% ipython --no-banner

In [1]: import numpy as np

In [2]: np.set_printoptions(precision=3, suppress=True, linewidth=120)

In [3]: tidy = lambda a: np.round(a, 3) + 0

In [4]: J = np.loadtxt("out8.csv", delimiter=",")

In [5]: tidy(J)
Out[5]: 
array([[-0.425, -0.073, -0.716, -0.407, -0.185, -0.317],
       [ 0.681, -0.035, -0.246, -0.192, -0.611,  0.254],
       [ 0.284, -0.138, -0.085,  0.535, -0.129, -0.769],
       [-0.255,  0.831,  0.042,  0.243, -0.428, -0.007],
       [-0.17 , -0.181,  0.646, -0.457, -0.439, -0.346],
       [-0.425, -0.501, -0.018,  0.493, -0.447,  0.353]])

In [6]: T = np.stack([J, 5 * J, J[::-1]])

In [7]: (T @ J.T).shape
Out[7]: (3, 6, 6)

In [8]: tidy(np.einsum("bij,cij->bc", T, T))
Out[8]: 
array([[  6.,  30.,   0.],
       [ 30., 150.,   0.],
       [  0.,   0.,   6.]])

In [9]: tidy(np.linalg.det(T))
Out[9]: array([    -1., -15625.,      1.])

In [10]: tidy(np.linalg.norm(T, axis=(1, 2)))
Out[10]: array([ 2.449, 12.247,  2.449])

In [11]: T.shape
Out[11]: (3, 6, 6)

In [12]: B = np.array([[1, 2, 0], [2, 1, 0], [0, 2, 3], [2, 0, 2], [3, 0, 0], [3, 1, 3]])

In [13]: tidy(np.einsum("ij->j", J))
Out[13]: array([-0.312, -0.095, -0.377,  0.215, -2.239, -0.832])

In [14]: np.linalg.matrix_rank(J @ B)
Out[14]: np.int64(3)

In [15]: x = np.array([3, 3, 0, 0, 1, 5])

In [16]: tidy(np.linalg.norm(x)), tidy(np.linalg.norm(J @ x))
Out[16]: (np.float64(6.633), np.float64(6.633))

In [17]: tidy(np.linalg.det(J))
Out[17]: np.float64(-1.0)

In [18]: tidy(np.abs(np.linalg.eigvals(J)))
Out[18]: array([1., 1., 1., 1., 1., 1.])
